In [1]: import numpy as np

In [2]: import numpy.linalg as la

In [3]: np.set_printoptions(precision=1, suppress=True, linewidth=120)

In [4]: def tidy(a):
   ...:     return np.round(a, 1) + 0
   ...: 

In [5]: M = np.load("case1.npy")

In [6]: print(tidy(M))
[[ 2.8 -0.7 -0.7  2.   0.8  0.4  0.8]
 [-0.7  1.3 -0.3  0.2 -0.1  0.5 -0.6]
 [-0.7 -0.3 -0.4  2.4 -0.2  2.8  0.6]
 [ 2.   0.2  2.4  0.  -1.3 -1.3 -1.8]
 [ 0.8 -0.1 -0.2 -1.3  2.2 -0.3  0.2]
 [ 0.4  0.5  2.8 -1.3 -0.3  2.   0.3]
 [ 0.8 -0.6  0.6 -1.8  0.2  0.3  2.2]]

In [7]: # null space of dimension 1

In [8]: A2 = M / la.norm(M, axis=1, keepdims=True)

In [9]: G = A2 @ A2.T

In [10]: print(np.argwhere(np.triu(np.abs(G) > 0.95, 1)))
[]

In [11]: tidy(la.norm(A2, axis=1))
Out[11]: array([1., 1., 1., 1., 1., 1., 1.])

In [12]: (np.abs(G) > 0.9).astype(int)
Out[12]: 
array([[1, 0, 0, 0, 0, 0, 0],
       [0, 1, 0, 0, 0, 0, 0],
       [0, 0, 1, 0, 0, 0, 0],
       [0, 0, 0, 1, 0, 0, 0],
       [0, 0, 0, 0, 1, 0, 0],
       [0, 0, 0, 0, 0, 1, 0],
       [0, 0, 0, 0, 0, 0, 1]])

In [13]: evals, evecs = la.eigh(M)

In [14]: x0 = np.array([3, 1, 2, 1, 1, 3, 1])

In [15]: tidy(la.eigvalsh(M[1:, 1:]))
Out[15]: array([-4.4,  0.2,  1.4,  2. ,  4. ,  4. ])

In [16]: tidy(evecs * np.abs(evals) @ evecs.T)
Out[16]: 
array([[ 3.5, -0.4,  0.9,  0.4,  0.4, -0.6,  0.3],
       [-0.4,  1.4,  0.2, -0.3, -0.2,  0.2, -0.8],
       [ 0.9,  0.2,  3.3, -1.2, -0.9,  0.5, -0.6],
       [ 0.4, -0.3, -1.2,  3.6, -0.5,  0.9, -0.6],
       [ 0.4, -0.2, -0.9, -0.5,  2.3,  0.2,  0.5],
       [-0.6,  0.2,  0.5,  0.9,  0.2,  3.3,  1. ],
       [ 0.3, -0.8, -0.6, -0.6,  0.5,  1. ,  2.6]])

In [17]: tidy(x0 @ M @ x0)
Out[17]: np.float64(94.7)

In [18]: print(tidy(evecs * np.maximum(evals, 0) @ evecs.T))
[[ 3.1 -0.6  0.1  1.2  0.6 -0.1  0.5]
 [-0.6  1.3 -0.1 -0.1 -0.2  0.4 -0.7]
 [ 0.1 -0.1  1.4  0.6 -0.5  1.7  0. ]
 [ 1.2 -0.1  0.6  1.8 -0.9 -0.2 -1.2]
 [ 0.6 -0.2 -0.5 -0.9  2.2  0.   0.3]
 [-0.1  0.4  1.7 -0.2  0.   2.7  0.6]
 [ 0.5 -0.7  0.  -1.2  0.3  0.6  2.4]]

In [19]: tidy(np.abs(M).sum(axis=1).max()), tidy(np.abs(evals).max())
Out[19]: (np.float64(8.9), np.float64(5.0))
